$ ipython --no-banner

In [1]: import numpy as np

In [2]: from numpy import linalg as LA

In [3]: np.set_printoptions(suppress=True, linewidth=160)

In [4]: feats = np.array([[38, 0, 2], [-2, 43, 1], [1, 3, 21]])

In [5]: print(np.allclose(feats @ feats.T, feats.T @ feats))
False

In [6]: print(np.allclose(feats, feats.T))
False

In [7]: print(np.round(np.sort(np.abs(LA.eigvals(feats))), 1))
[20.7 38.3 43. ]

In [8]: print((feats + feats.T) / 2)
[[38.  -1.   1.5]
 [-1.  43.   2. ]
 [ 1.5  2.  21. ]]

In [9]: print(feats @ feats)
[[1446    6  118]
 [-161 1852   60]
 [  53  192  446]]

In [10]: print(round(LA.det(feats), 1))
34102.0

In [11]: print(np.trace(feats))
102

In [12]: print((feats - feats.T) / 2)
[[ 0.   1.   0.5]
 [-1.   0.  -1. ]
 [-0.5  1.   0. ]]

In [13]: feats.inv()
AttributeError: 'numpy.ndarray' object has no attribute 'inv'


In [14]: r0 = np.array([0, 0, 1])

In [15]: M2 = feats + np.outer(r0, np.eye(3)[2])

In [16]: print(LA.matrix_rank(LA.inv(M2) - LA.inv(feats), tol=1e-8))
1

In [17]: print(np.round(LA.det(M2) / LA.det(feats), 1), round(1 + LA.solve(feats, r0)[2], 1))
1.0 1.0

In [18]: print(M2)
[[38.  0.  2.]
 [-2. 43.  1.]
 [ 1.  3. 22.]]

In [19]: O, Rm = LA.qr(M2)

In [20]: print(Rm.round(1))
[[-38.1   2.2  -2.5]
 [  0.  -43.   -2.7]
 [  0.    0.   21.8]]

In [21]: print(np.round(np.abs(np.diag(Rm)), 1))
[38.1 43.  21.8]

In [22]: print(np.allclose(Rm.T @ Rm, M2.T @ M2))
True

In [23]: print(O.shape, Rm.shape)
(3, 3) (3, 3)

In [24]: print(round(abs(Rm[0, 0]), 1), np.round(LA.norm(M2[:, 0]), 1))
38.1 38.1

In [25]: J = np.loadtxt("layer2.csv", delimiter=",")

In [26]: print(J.round(1))
[[ 1.   0.1  0.2  0.1]
 [ 0.1  0.6 -0.7 -0.4]
 [ 0.2 -0.7 -0.1 -0.7]
 [ 0.1 -0.4 -0.7  0.6]]

In [27]: print(round(LA.norm(J[1] - J[3]), 1))
1.4

In [28]: print(J[1] @ J[3])
0.0

In [29]: print(round(float(LA.norm(J, 2)), 1))
1.0

In [30]: print(np.round((J + J.T) / 2, 1))
[[ 1.   0.1  0.2  0.1]
 [ 0.1  0.6 -0.7 -0.4]
 [ 0.2 -0.7 -0.1 -0.7]
 [ 0.1 -0.4 -0.7  0.6]]

In [31]: LA.determinant(J)
AttributeError: module 'numpy.linalg' has no attribute 'determinant'


In [32]: print(np.round(J @ J, 1) + 0)
[[1. 0. 0. 0.]
 [0. 1. 0. 0.]
 [0. 0. 1. 0.]
 [0. 0. 0. 1.]]

In [33]: print((J - J.T) / 2)
[[0. 0. 0. 0.]
 [0. 0. 0. 0.]
 [0. 0. 0. 0.]
 [0. 0. 0. 0.]]

In [34]: print(np.round(np.abs(LA.eigvals(J)).max(), 1))
1.0

In [35]: w1 = np.array([[1, 1, 1], [2, 1, 2], [2, 0, 2]])

In [36]: c = np.array([-4, 0, -4])

In [37]: act = np.maximum(feats @ w1 + c, 0)

In [38]: print((act > 0).mean(axis=0))
[1. 1. 1.]

In [39]: print(act)
[[38 38 38]
 [82 41 82]
 [45  4 45]]

In [40]: print((act > 0).astype(int))
[[1 1 1]
 [1 1 1]
 [1 1 1]]

In [41]: basis = np.array([[3, 3], [1, 3], [2, 3]])

In [42]: print((act @ basis).round(6).argmax(axis=1))
[1 1 1]

In [43]: print(w1 @ basis)
[[ 6  9]
 [11 15]
 [10 12]]

In [44]: mat = np.array([[0, 1, 0], [0, 0, 1], [1, 0, 0]])

In [45]: print(mat)
[[0 1 0]
 [0 0 1]
 [1 0 0]]

In [46]: # columns are unit length and at right angles

In [47]: print(mat.sum(axis=1))
[1 1 1]

In [48]: print(np.round(np.sort(np.abs(LA.eigvals(mat)))[::-1], 1))
[1. 1. 1.]

In [49]: pr = np.eye(3)[0]

In [50]: for _ in range(7):
    ...:     pr = pr @ mat
    ...:     print(pr.round(1))
    ...: 
[0. 1. 0.]
[0. 0. 1.]
[1. 0. 0.]
[0. 1. 0.]
[0. 0. 1.]
[1. 0. 0.]
[0. 1. 0.]

In [51]: x = np.array([-1, -3, -3])

In [52]: print(round(float(LA.det(mat)), 1))
1.0

In [53]: print([p for p in range(1, 25) if np.allclose(LA.matrix_power(mat, p), np.eye(3))])
[3, 6, 9, 12, 15, 18, 21, 24]

In [54]: print(mat.T @ (mat @ x))
[-1 -3 -3]

In [55]: print(np.round(LA.norm(x), 1), round(LA.norm(mat @ x), 1))
4.4 4.4

In [56]: print(np.round(LA.inv(mat), 1))
[[0. 0. 1.]
 [1. 0. 0.]
 [0. 1. 0.]]

In [57]: print(mat.T @ mat)
[[1 0 0]
 [0 1 0]
 [0 0 1]]

In [58]: print(mat @ mat.T)
[[1 0 0]
 [0 1 0]
 [0 0 1]]

In [59]: print([round(float(LA.det(J[:i, :i])), 2) + 0 for i in range(1, 5)])
[0.95, 0.55, -0.59, -1.0]

In [60]: print(np.all(LA.eigvalsh(J) > 0))
False

In [61]: M2 = LA.invert(mat)
AttributeError: module 'numpy.linalg' has no attribute 'invert'


In [62]: M2 = np.inv(mat)
AttributeError: module 'numpy' has no attribute 'inv'


In [63]: M2 = mat ** -1
ValueError: Integers to negative integer powers are not allowed.


In [64]: M2 = LA.inv(mat)

In [65]: print(M2)
[[0. 0. 1.]
 [1. 0. 0.]
 [0. 1. 0.]]

In [66]: print(mat @ M2)
[[1. 0. 0.]
 [0. 1. 0.]
 [0. 0. 1.]]

In [67]: print((np.abs(M2) > 1e-9).astype(int))
[[0 0 1]
 [1 0 0]
 [0 1 0]]

In [68]: print(np.allclose(M2, mat.T))
True

In [69]: r0 = np.array([-3, -1, 2])

In [70]: M = np.array([np.roll(r0, i) for i in range(3)])

In [71]: print(M)
[[-3 -1  2]
 [ 2 -3 -1]
 [-1  2 -3]]

In [72]: print(round(float(np.abs(LA.eigvals(M)).max()), 1))
4.4

In [73]: LA.determinant(M)
AttributeError: module 'numpy.linalg' has no attribute 'determinant'


In [74]: print(round(LA.det(M), 1))
-38.0

In [75]: print(np.allclose(M @ M.T, M.T @ M))
True

In [76]: print(np.trace(M))
-9

In [77]: print(LA.matrix_power(M, 4))
[[-195  221  -10]
 [ -10 -195  221]
 [ 221  -10 -195]]

In [78]: K = np.minimum.outer(np.arange(1, 3), np.arange(1, 3)) * -1

In [79]: print(K)
[[-1 -1]
 [-1 -2]]

In [80]: LA.cholesky(K)
LinAlgError: Matrix is not positive definite


In [81]: print(np.all(LA.eigvalsh(K) > 0))
False

In [82]: ev, vecs = LA.eigh(K)

In [83]: print(ev.sum(), np.trace(K))
-3.0 -3

In [84]: print(np.round(LA.svd(K, compute_uv=False), 1))
[2.6 0.4]

In [85]: print(np.round(vecs.T @ vecs, 1) + 0)
[[1. 0.]
 [0. 1.]]

In [86]: print(np.round(LA.eigvalsh(K @ K), 1))
[0.1 6.9]

In [87]: print(np.round(vecs.T @ K @ vecs, 1) + 0)
[[-2.6  0. ]
 [ 0.  -0.4]]

In [88]: F = np.array([[-2, -3, -3, 0], [-2, 3, 3, -2], [-1, -3, 1, 2], [-1, 2, -2, -3]])

In [89]: F[2] = F[0]

In [90]: print(F)
[[-2 -3 -3  0]
 [-2  3  3 -2]
 [-2 -3 -3  0]
 [-1  2 -2 -3]]

In [91]: # rows and columns are dependent

In [92]: print(np.unique(F.round(6), axis=0).shape)
(3, 4)

In [93]: print(round(float(np.trace(LA.pinv(F) @ F)), 1))
3.0

In [94]: print(np.round(F @ LA.pinv(F) @ F, 1) + 0)
[[-2. -3. -3.  0.]
 [-2.  3.  3. -2.]
 [-2. -3. -3.  0.]
 [-1.  2. -2. -3.]]
